>>> import numpy as np
>>> import numpy.linalg as la
>>> np.set_printoptions(precision=1, suppress=True, linewidth=100)
>>> W0 = np.load("sample10.npy")
>>> W0
array([[ 1, -2,  4],
       [ 1, -1,  1],
       [ 1,  0,  0]])
>>> f, r1 = W0[0], W0[2]
>>> f @ f
np.int64(21)
>>> pr = (f @ r1) / (f @ f) * f
>>> round(float(la.norm(f + r1) ** 2 + la.norm(f - r1) ** 2), 1)
44.0
>>> hat = np.triu(np.array([[5, 1, 4], [0, 5, 5], [1, 1, 5]]), 1) + np.eye(3)
>>> A2 = hat @ W0 @ la.inv(hat)
>>> print(A2)
[[ 6. -9. 26.]
 [ 6. -7. 12.]
 [ 1. -1.  1.]]
>>> hat @ W0 - W0 @ hat
array([[ 5., -2.,  7.],
       [ 5., -1.,  1.],
       [ 0., -1., -4.]])
>>> np.round(np.poly(A2), 1) + 0
array([ 1.,  0., -3., -2.])
>>> print(np.trace(A2), np.trace(W0))
0.0 0
>>> arr = np.array([[0, -2, 0, 0], [0, 0, 0, 0], [0, 0, 1, 1]])
>>> left, sv, Vt = la.svd(arr)
>>> vecs = Vt[:(sv > 1e-8).sum()]
>>> rng = np.random.default_rng(99)
>>> x0 = arr[2] + 5 * arr[0] + rng.integers(2) * np.eye(4)[3]
>>> print(x0)
[  0. -10.   1.   2.]
>>> round(la.norm(x0 - vecs.T @ vecs @ x0), 1)
np.float64(0.7)
>>> np.allclose(vecs.T @ vecs @ x0, x0)
False
>>> data = np.load("data.npy")
>>> data
array([[3.1, 3. , 1. , 3. ],
       [2. , 1.1, 3. , 0. ],
       [0. , 2. , 3.1, 3. ],
       [3. , 3. , 1. , 3.1]])
>>> idx = rng.permutation(4)
>>> idx
array([2, 0, 3, 1])
>>> A2 = data[idx][:, idx]
>>> np.sort(np.abs(la.eigvals(A2)))
array([0.1, 0.4, 2.1, 8.6])
>>> round(float(la.det(A2)), 1), round(float(la.det(data[idx])), 1)
(-0.7, 0.7)
>>> A = np.array([[-2, -8, 10, -2, -8, 10],
...     [-6, 6, 0, -6, 6, 0],
...     [0, 10, 6, 0, 10, 6],
...     [-2, -8, 10, -1, -4, 5],
...     [-6, 6, 0, -3, 3, 0],
...     [0, 10, 6, 0, 5, 3]])
>>> A2 = A / la.norm(A, axis=1, keepdims=True)
>>> cov = A2 @ A2.T
>>> np.argwhere(np.triu(np.abs(cov) > 0.95, 1))
array([], shape=(0, 2), dtype=int64)
>>> print(np.round(np.degrees(np.arccos(np.clip(cov[3, 5], -1, 1))), 1))
97.6
>>> cov
array([[ 1. , -0.3, -0.1,  0.9, -0.3, -0.1],
       [-0.3,  1. ,  0.6, -0.3,  0.9,  0.6],
       [-0.1,  0.6,  1. , -0.1,  0.6,  0.9],
       [ 0.9, -0.3, -0.1,  1. , -0.3, -0.1],
       [-0.3,  0.9,  0.6, -0.3,  1. ,  0.6],
       [-0.1,  0.6,  0.9, -0.1,  0.6,  1. ]])
>>> la.norm(A2, axis=1)
array([1., 1., 1., 1., 1., 1.])
>>> (cov - 2 * np.eye(6)).round(6).argmax(axis=1)
array([3, 4, 5, 0, 1, 2])
>>> A2 = la.inv(A)
>>> round(la.det(A) * la.det(A2), 1)
np.float64(1.0)
>>> print(round(float(la.cond(A)), 1))
16.0
>>> np.round(A @ A2, 1) + 0
array([[1., 0., 0., 0., 0., 0.],
       [0., 1., 0., 0., 0., 0.],
       [0., 0., 1., 0., 0., 0.],
       [0., 0., 0., 1., 0., 0.],
       [0., 0., 0., 0., 1., 0.],
       [0., 0., 0., 0., 0., 1.]])
>>> Q, Rm = la.qr(A)
>>> print(np.allclose(Rm.T @ Rm, A.T @ A))
True
>>> mat = np.load("dump.npy")
>>> mat
array([[ 2.3,  0.8,  0.2],
       [-1. ,  0.1, -0.7],
       [ 1.5, -1.3,  1.4],
       [-3.9,  0.2,  2.1]])
>>> print(np.count_nonzero(arr))
3
>>> la.rank(arr)
Traceback (most recent call last):
  File "<python-input-47>", line 1, in <module>
    la.rank(arr)
    ^^^^^^^
AttributeError: module 'numpy.linalg' has no attribute 'rank'
>>> print(np.abs(arr).max())
2
>>> la.matrix_rank(arr)
np.int64(2)
>>> la.svd(arr, compute_uv=False)
array([2. , 1.4, 0. ])
>>> print(arr.mean(axis=0))
[ 0.  -0.7  0.3  0.3]
>>> arr.shape
(3, 4)
>>> round(float(la.norm(arr)), 1)
2.4
>>> arr[:, 4]
Traceback (most recent call last):
  File "<python-input-54>", line 1, in <module>
    arr[:, 4]
    ~~~^^^^^^
IndexError: index 4 is out of bounds for axis 1 with size 4
>>> np.diff(arr, axis=0)
array([[0, 2, 0, 0],
       [0, 0, 1, 1]])
>>> Q = mat.astype(float).copy()
>>> for j in range(3):
...     Q[:, j] -= Q[:, :j] @ (Q[:, :j].T @ Q[:, j])
...     Q[:, j] /= la.norm(Q[:, j])
... 
>>> np.round(Q.T @ Q, 1) + 0
array([[1., 0., 0.],
       [0., 1., 0.],
       [0., 0., 1.]])
>>> Q.round(1) + 0
array([[ 0.5,  0.6,  0.6],
       [-0.2,  0. , -0.4],
       [ 0.3, -0.8,  0.4],
       [-0.8,  0. ,  0.6]])
>>> x0 = np.array([9, -9, -3])
>>> la.norm(mat @ x0) <= la.norm(mat, 2) * la.norm(x0) + 1e-9
np.True_
>>> mat @ (2 * x0)
array([ 25.8, -15.6,  42. , -86.4])
>>> (mat * x0).sum(axis=1)
array([ 12.9,  -7.8,  21. , -43.2])
>>> mat @ x0
array([ 12.9,  -7.8,  21. , -43.2])
>>> (mat @ x0).argmax()
np.int64(2)
>>> mat * x0
array([[ 20.7,  -7.2,  -0.6],
       [ -9. ,  -0.9,   2.1],
       [ 13.5,  11.7,  -4.2],
       [-35.1,  -1.8,  -6.3]])
>>> x0 = np.array([2, 3, -2])
>>> y = mat @ x0
>>> np.round(la.pinv(mat) @ mat, 1) + 0
array([[1., 0., 0.],
       [0., 1., 0.],
       [0., 0., 1.]])
>>> print(la.solve(mat.T @ mat, mat.T @ y))
[ 2.  3. -2.]
>>> y = y + 0.3 * rng.normal(size=4)
>>> y
array([  6.8,  -0.8,  -3.2, -11.5])
>>> coef, *_ = la.lstsq(mat, y)
>>> np.round(mat.T @ (y - mat @ coef), 1) + 0
array([0., 0., 0.])
>>> print(coef)
[ 2.1  2.9 -1.8]
>>> hat = mat @ la.solve(mat.T @ mat, mat.T)
>>> np.trace(hat)
np.float64(3.0)
>>> hat.round(1) + 0
array([[ 0.9, -0.3, -0.1,  0. ],
       [-0.3,  0.2, -0.3, -0.1],
       [-0.1, -0.3,  0.9,  0. ],
       [ 0. , -0.1,  0. ,  1. ]])
>>> m1 = np.load("mat.npy")
>>> m1
array([[  19.3,   13.2,    6.4],
       [  19. ,   13. ,    6.4],
       [  13.9,    9.3,    6.2],
       [  13.5,    9.1,    6.1],
       [  13.5,    9. ,    6.1],
       [  12.7,    8.4,    6.1],
       [  10.9,    7.1,    5.9],
       [   6.6,    3.7,    4.9],
       [   6. ,    3.2,    4.7],
       [   5.8,    3. ,    4.6],
       [   3.5,    1.1,    3.3],
       [   2. ,    0. ,    1.9],
       [   1.5,   -0.2,    1.2],
       [   0.9,   -0.2,    0.5],
       [   0.4,   -0.1,    0.2],
       [  -5.2,    1.3,    0.7],
       [ -14.6,    2. ,    4.3],
       [ -26.1,    1.8,    9.2],
       [ -38.3,    1. ,   14.6],
       [ -39.6,    0.9,   15.2],
       [ -42.5,    0.6,   16.5],
       [ -48.2,    0. ,   19. ],
       [ -50.4,   -0.2,   20. ],
       [ -50.5,   -0.2,   20.1],
       [ -60.7,   -1.5,   24.6],
       [ -95.2,   -6.5,   40.1],
       [-101.8,   -7.6,   43. ]])
>>> idx = m1[:, 1] > np.median(m1[:, 1])
>>> f = m1[idx].mean(axis=0) - m1[~idx].mean(axis=0)
>>> print(idx.astype(int))
[1 1 1 1 1 1 1 1 1 1 0 0 0 0 0 1 1 1 0 0 0 0 0 0 0 0 0]
>>> np.argsort(-np.abs(f).round(6), kind="stable")
array([0, 2, 1])
>>> f
array([ 42.9,   7.4, -10.2])
